In [1]: import numpy as np

In [2]: from numpy import linalg as LA

In [3]: np.set_printoptions(precision=1, suppress=True, linewidth=100, legacy="1.25")

In [4]: M2 = np.array([[-3, -3, 3, 0, -3, 2, 1],
   ...:     [0, 2, 2, 1, 1, -3, -2],
   ...:     [1, 0, -2, 1, 1, 2, 1],
   ...:     [1, 2, 2, 2, 3, 3, 0],
   ...:     [1, 2, 0, 1, -2, 3, 1],
   ...:     [3, 1, 1, 1, 3, -1, 2],
   ...:     [-3, 0, 0, -2, 1, -1, 0]])

In [5]: arr = M2 - M2.T

In [6]: arr
Out[6]: 
array([[ 0, -3,  2, -1, -4, -1,  4],
       [ 3,  0,  2, -1, -1, -4, -2],
       [-2, -2,  0, -1,  1,  1,  1],
       [ 1,  1,  1,  0,  2,  2,  2],
       [ 4,  1, -1, -2,  0,  0,  0],
       [ 1,  4, -1, -2,  0,  0,  3],
       [-4,  2, -1, -2,  0, -3,  0]])

In [7]: # antisymmetric, zero diagonal

In [8]: x = np.array([3, 3, -4, -2, 1, -4, 2])

In [9]: np.round(LA.svd(arr, compute_uv=False), 1) + 0
Out[9]: array([7.1, 7.1, 6.4, 6.4, 2.5, 2.5, 0. ])

In [10]: x @ arr @ x
Out[10]: 0

In [11]: Q = LA.solve(np.eye(7) - arr, np.eye(7) + arr)

In [12]: np.round(Q @ Q.T, 1) + 0
Out[12]: 
array([[1., 0., 0., 0., 0., 0., 0.],
       [0., 1., 0., 0., 0., 0., 0.],
       [0., 0., 1., 0., 0., 0., 0.],
       [0., 0., 0., 1., 0., 0., 0.],
       [0., 0., 0., 0., 1., 0., 0.],
       [0., 0., 0., 0., 0., 1., 0.],
       [0., 0., 0., 0., 0., 0., 1.]])

In [13]: round(float(LA.det(Q)), 1)
Out[13]: 1.0

In [14]: def softmax(z):
    ...:     e = np.exp(z - z.max(axis=-1, keepdims=True))
    ...:     return e / e.sum(axis=-1, keepdims=True)
    ...: 

In [15]: np.round(softmax(arr[3]), 1) + 0
Out[15]: array([0.1, 0.1, 0.1, 0. , 0.2, 0.2, 0.2])

In [16]: att = arr @ arr.T / np.sqrt(7)

In [17]: np.round(softmax(att), 1) + 0
Out[17]: 
array([[1. , 0. , 0. , 0. , 0. , 0. , 0. ],
       [0. , 1. , 0. , 0. , 0. , 0. , 0. ],
       [0.1, 0. , 0.9, 0. , 0. , 0. , 0. ],
       [0. , 0. , 0. , 0.9, 0. , 0.1, 0. ],
       [0. , 0. , 0. , 0. , 0.9, 0. , 0. ],
       [0. , 0. , 0. , 0. , 0. , 1. , 0. ],
       [0. , 0. , 0. , 0. , 0. , 0. , 1. ]])

In [18]: rng = np.random.default_rng(3863)

In [19]: M2 = arr + rng.integers(-2, 3, (7, 6)) @ rng.integers(-2, 3, (6, 7))

In [20]: M2
Out[20]: 
array([[  0,   6,  -1,  -3, -16,  -1,  10],
       [-10,   3,   2,   1,  -4,  -1,  -2],
       [  0,  -5,   0,   4,   5,   4,  -5],
       [ 11,  -6,  -5,  -3,   4,  -1,   9],
       [ 10,  -1,  -7,  -6,  -2,   0,   0],
       [  4,   8,   0,   4,  -4,   1,   5],
       [ -8,   8,  -3,  -5,  -4,   1,   1]])

In [21]: np.abs(M2 - arr).sum(axis=1)
Out[21]: array([32, 24, 23, 38, 20, 21, 24])

In [22]: LA.matrix_rank(M2 - arr, tol=1e-8)
Out[22]: 6

In [23]: print(np.argsort(-LA.norm(arr, axis=0).round(6), kind="stable")[:3])
[0 1 6]

In [24]: print([round(float(x), 1) for x in LA.svd(arr, compute_uv=False)[:3]])
[7.1, 7.1, 6.4]

In [25]: LA.matrix_rank(arr, rtol=0.1)
Out[25]: 6

In [26]: np.round(LA.norm(arr, 2) / LA.norm(arr), 1)
Out[26]: 0.5

In [27]: u = np.array([-2, 1])

In [28]: np.correlate(arr[1], arr[2], "full")
Out[28]: array([  3,   3,   5,  -2,   0, -14, -12,  -9,   0,   6,  10,  12,   4])

In [29]: E = np.load("test10.npy")

In [30]: E
Out[30]: 
array([[ 0, -2,  0,  0,  0,  0],
       [-3,  3,  0,  0,  0,  0],
       [ 0, -1,  0,  0,  0,  0],
       [ 0,  0,  0, -2,  0,  0],
       [ 0,  0, -3,  3,  0,  0],
       [ 0,  0,  0, -1,  0,  0],
       [ 0,  0,  0,  0,  0, -2],
       [ 0,  0,  0,  0, -3,  3],
       [ 0,  0,  0,  0,  0, -1]])

In [31]: M2 = np.array([[1, 0, 0], [0, 0, 0], [0, 1, 0], [2, 0, 0], [2, 2, 1], [0, 0, 2]])

In [32]: np.einsum("ik,kj->ji", E, M2)
Out[32]: 
array([[ 0, -3,  0, -4,  6, -2,  0, -6,  0],
       [ 0,  0,  0,  0, -3,  0,  0, -6,  0],
       [ 0,  0,  0,  0,  0,  0, -4,  3, -2]])

In [33]: LA.matrix_rank(np.vstack([E, M2.T]))
Out[33]: 6

In [34]: np.einsum("ik,kj->ij", E, M2)
Out[34]: 
array([[ 0,  0,  0],
       [-3,  0,  0],
       [ 0,  0,  0],
       [-4,  0,  0],
       [ 6, -3,  0],
       [-2,  0,  0],
       [ 0,  0, -4],
       [-6, -6,  3],
       [ 0,  0, -2]])

In [35]: LA.matrix_rank(E @ M2)
Out[35]: 3

In [36]: M2.T @ E.T
Out[36]: 
array([[ 0, -3,  0, -4,  6, -2,  0, -6,  0],
       [ 0,  0,  0,  0, -3,  0,  0, -6,  0],
       [ 0,  0,  0,  0,  0,  0, -4,  3, -2]])

In [37]: ang = np.radians(72)

In [38]: r_ = np.eye(6)

In [39]: r_[0, 0] = r_[4, 4] = np.cos(ang)

In [40]: r_[0, 4], r_[4, 0] = -np.sin(ang), np.sin(ang)

In [41]: r_
Out[41]: 
array([[ 0.3,  0. ,  0. ,  0. , -1. ,  0. ],
       [ 0. ,  1. ,  0. ,  0. ,  0. ,  0. ],
       [ 0. ,  0. ,  1. ,  0. ,  0. ,  0. ],
       [ 0. ,  0. ,  0. ,  1. ,  0. ,  0. ],
       [ 1. ,  0. ,  0. ,  0. ,  0.3,  0. ],
       [ 0. ,  0. ,  0. ,  0. ,  0. ,  1. ]])

In [42]: M2 = E @ r_.T

In [43]: round(LA.det(r_), 1), round(np.trace(r_), 1)
Out[43]: (1.0, 4.6)

In [44]: LA.svd(E, compute_uv=False), LA.svd(M2, compute_uv=False)
Out[44]: (array([4.6, 4.6, 4.6, 1.5, 1.5, 1.5]), array([4.6, 4.6, 4.6, 1.5, 1.5, 1.5]))

In [45]: M2
Out[45]: 
array([[ 0. , -2. ,  0. ,  0. ,  0. ,  0. ],
       [-0.9,  3. ,  0. ,  0. , -2.9,  0. ],
       [ 0. , -1. ,  0. ,  0. ,  0. ,  0. ],
       [ 0. ,  0. ,  0. , -2. ,  0. ,  0. ],
       [ 0. ,  0. , -3. ,  3. ,  0. ,  0. ],
       [ 0. ,  0. ,  0. , -1. ,  0. ,  0. ],
       [ 0. ,  0. ,  0. ,  0. ,  0. , -2. ],
       [ 2.9,  0. ,  0. ,  0. , -0.9,  3. ],
       [ 0. ,  0. ,  0. ,  0. ,  0. , -1. ]])

In [46]: M2.sum(axis=1)
Out[46]: array([-2. , -0.8, -1. , -2. ,  0. , -1. , -2. ,  4.9, -1. ])

In [47]: M2.sum(axis=0)
Out[47]: array([ 1.9,  0. , -3. ,  0. , -3.8,  0. ])

In [48]: np.zeros(9, 6)
TypeError: Cannot interpret '6' as a data type


In [49]: round(float(LA.norm(M2)), 1)
Out[49]: 8.3

In [50]: LA.svd(M2, compute_uv=False)
Out[50]: array([4.6, 4.6, 4.6, 1.5, 1.5, 1.5])

In [51]: np.diff(M2, axis=0)
Out[51]: 
array([[-0.9,  5. ,  0. ,  0. , -2.9,  0. ],
       [ 0.9, -4. ,  0. ,  0. ,  2.9,  0. ],
       [ 0. ,  1. ,  0. , -2. ,  0. ,  0. ],
       [ 0. ,  0. , -3. ,  5. ,  0. ,  0. ],
       [ 0. ,  0. ,  3. , -4. ,  0. ,  0. ],
       [ 0. ,  0. ,  0. ,  1. ,  0. , -2. ],
       [ 2.9,  0. ,  0. ,  0. , -0.9,  5. ],
       [-2.9,  0. ,  0. ,  0. ,  0.9, -4. ]])

In [52]: M2[9]
IndexError: index 9 is out of bounds for axis 0 with size 9


In [53]: M2[:, 6]
IndexError: index 6 is out of bounds for axis 1 with size 6


In [54]: M2 = np.c_[E[:, :1] @ np.array([[1]]), np.array([2, -3, 3, -3, -1, -3, 2, 2, -3])]

In [55]: M2
Out[55]: 
array([[ 0,  2],
       [-3, -3],
       [ 0,  3],
       [ 0, -3],
       [ 0, -1],
       [ 0, -3],
       [ 0,  2],
       [ 0,  2],
       [ 0, -3]])

In [56]: np.round(LA.lstsq(E, M2[:, 0])[0], 1) + 0
Out[56]: array([1., 0., 0., 0., 0., 0.])

In [57]: x = np.array([2, 2])

In [58]: y = M2 @ x

In [59]: LA.solve(M2, y)
LinAlgError: Last 2 dimensions of the array must be square


In [60]: np.round(LA.pinv(M2) @ M2, 1) + 0
Out[60]: 
array([[1., 0.],
       [0., 1.]])

In [61]: y = y + 0.1 * rng.normal(size=9)

In [62]: y
Out[62]: array([  3.9, -12. ,   5.9,  -5.9,  -2. ,  -6. ,   4.1,   4.2,  -6. ])

In [63]: c, *_ = LA.lstsq(M2, y)

In [64]: [round(float(LA.norm(LA.solve(M2.T @ M2 + lam * np.eye(2), M2.T @ y))), 2) for lam in (0, 1, 10, 100)]
Out[64]: [2.82, 2.68, 2.1, 0.87]

In [65]: c.round()
Out[65]: array([2., 2.])

In [66]: round(LA.norm(y - M2 @ c), 1)
Out[66]: 0.2

In [67]: feats = np.load("run14.npy")

In [68]: feats
Out[68]: 
array([[0., 0., 9., 2.],
       [0., 0., 4., 8.],
       [9., 4., 0., 0.],
       [2., 8., 0., 0.]])

In [69]: cov = feats.T @ feats

In [70]: LA.matrix_rank(cov)
Out[70]: 4

In [71]: np.diag(cov)
Out[71]: array([85., 80., 97., 68.])

In [72]: LA.eigvalsh(cov)[::-1]
Out[72]: array([134.6, 134.6,  30.4,  30.4])

In [73]: vals, V = LA.eig(feats)

In [74]: round(np.prod(vals), 1)
Out[74]: 4096.0

In [75]: vals, V = LA.eigh(feats)

In [76]: print(np.abs(V[:, -1]))
[0.5 0.5 0.6 0.4]

In [77]: np.abs(V[:, -1]).round(6).argmax()
Out[77]: 2

In [78]: LA.eigvalsh(feats @ feats)
Out[78]: array([ 30.4,  30.4, 134.6, 134.6])

In [79]: np.round(V @ np.diag(vals) @ V.T, 1) + 0
Out[79]: 
array([[0., 0., 9., 2.],
       [0., 0., 4., 8.],
       [9., 4., 0., 0.],
       [2., 8., 0., 0.]])

In [80]: LA.eigvalsh(feats + 4 * np.eye(4))
Out[80]: array([-7.6, -1.5,  9.5, 15.6])

In [81]: vals, V = LA.eigh(feats)

In [82]: x = np.array([2, 2, -1, -1])

In [83]: np.abs(feats).sum(axis=1).max(), np.round(np.abs(vals).max(), 1)
Out[83]: (13.0, 11.6)

In [84]: print(LA.eigvalsh(feats[1:, 1:]))
[-8.9  0.   8.9]

In [85]: x @ feats @ x
Out[85]: -92.0

In [86]: x @ feats @ x / (x @ x), np.round(vals[0], 1), round(vals[-1], 1)
Out[86]: (-9.2, -11.6, 11.6)

In [87]: A = np.load("case1.npy")

In [88]: A
Out[88]: 
array([[ 1, -1,  1, -1],
       [ 1,  0,  0,  0],
       [ 1,  1,  1,  1],
       [ 1,  2,  4,  8]])

In [89]: M2 = A ** -1
ValueError: Integers to negative integer powers are not allowed.


In [90]: M2 = LA.inv(A)

In [91]: (np.abs(M2) > 1e-9).astype(int)
Out[91]: 
array([[0, 1, 0, 0],
       [1, 1, 1, 1],
       [1, 1, 1, 0],
       [1, 1, 1, 1]])

In [92]: round(LA.det(A) * LA.det(M2), 1)
Out[92]: 1.0

In [93]: round(float(LA.slogdet(A)[0]), 1)
Out[93]: 1.0

In [94]: print(np.allclose(M2, A.T))
False

In [95]: Q, V = LA.qr(A[:, :1])[0], LA.qr(A[:, 1:])[0]

In [96]: sig = LA.svd(Q.T @ V, compute_uv=False)

In [97]: sig
Out[97]: array([0.9])

In [98]: (sig > 0.9).sum()
Out[98]: 0

In [99]: A.shape
Out[99]: (4, 4)

In [100]: np.diff(A, axis=0)
Out[100]: 
array([[ 0,  1, -1,  1],
       [ 0,  1,  1,  1],
       [ 0,  1,  3,  7]])

In [101]: A.sum(axis=1)
Out[101]: array([ 0,  1,  4, 15])

In [102]: A[:, 4]
IndexError: index 4 is out of bounds for axis 1 with size 4


In [103]: T = np.stack([A, 5 * A, A[::-1]])

In [104]: T.sum(axis=0)
Out[104]: 
array([[ 7, -4, 10,  2],
       [ 7,  1,  1,  1],
       [ 7,  6,  6,  6],
       [ 7, 11, 25, 47]])

In [105]: T.shape
Out[105]: (3, 4, 4)

In [106]: LA.det(T)
Out[106]: array([  12., 7500.,   12.])

In [107]: np.einsum("bij,cij->bc", T, T)
Out[107]: 
array([[  94,  470,   -8],
       [ 470, 2350,  -40],
       [  -8,  -40,   94]])

In [108]: print(LA.matrix_rank(T))
[4 4 4]

In [109]: np.round(LA.det(A), 1)
Out[109]: 12.0

In [110]: print((A + A.T) / 2)
[[1.  0.  1.  0. ]
 [0.  0.  0.5 1. ]
 [1.  0.5 1.  2.5]
 [0.  1.  2.5 8. ]]

In [111]: np.sort(np.abs(LA.eigvals(A)))
Out[111]: array([0.8, 0.8, 2. , 8.3])

In [112]: A @ A
Out[112]: 
array([[ 0, -2, -2, -8],
       [ 1, -1,  1, -1],
       [ 4,  2,  6,  8],
       [15, 19, 37, 67]])

In [113]: round(float(np.abs(LA.eigvals(A)).max()), 1)
Out[113]: 8.3

In [114]: J = np.load("sample11.npy")

In [115]: J
Out[115]: 
array([[-2,  4],
       [-2,  4],
       [ 2, -4],
       [-2,  4]])

In [116]: # rank 1

In [117]: u = np.array([1, 1, -2])

In [118]: np.polyval(u, J[3])
Out[118]: array([ 0, 18])

In [119]: np.correlate(J[3], J[2], "full")
Out[119]: array([  8, -20,   8])

In [120]: Uu, sig, VT = LA.svd(J)

In [121]: print(sig.round(1) + 0)
[8.9 0. ]

In [122]: np.argmax(sig[:-1] / (sig[1:] + 1e-6)) + 1
Out[122]: 1

In [123]: M2 = Uu[:, :1] @ np.diag(sig[:1]) @ VT[:1]

In [124]: np.round(LA.norm(J - M2, 2), 1), round(sig[1], 1)
Out[124]: (0.0, 0.0)

In [125]: round(float(LA.norm(J - M2) / LA.norm(J)), 1)
Out[125]: 0.0

In [126]: M2
Out[126]: 
array([[-2.,  4.],
       [-2.,  4.],
       [ 2., -4.],
       [-2.,  4.]])

In [127]: r = LA.matrix_rank(M2)

In [128]: r
Out[128]: 1

In [129]: ns = LA.svd(M2)[2][r:].T

In [130]: [int(LA.matrix_rank(np.delete(M2, i, axis=0))) for i in range(4)]
Out[130]: [1, 1, 1, 1]

In [131]: ns.shape
Out[131]: (2, 1)

In [132]: np.allclose(M2 @ ns, 0)
Out[132]: True

In [133]: LA.matrix_rank(M2.T @ M2), LA.matrix_rank(M2 @ M2.T)
Out[133]: (1, 1)
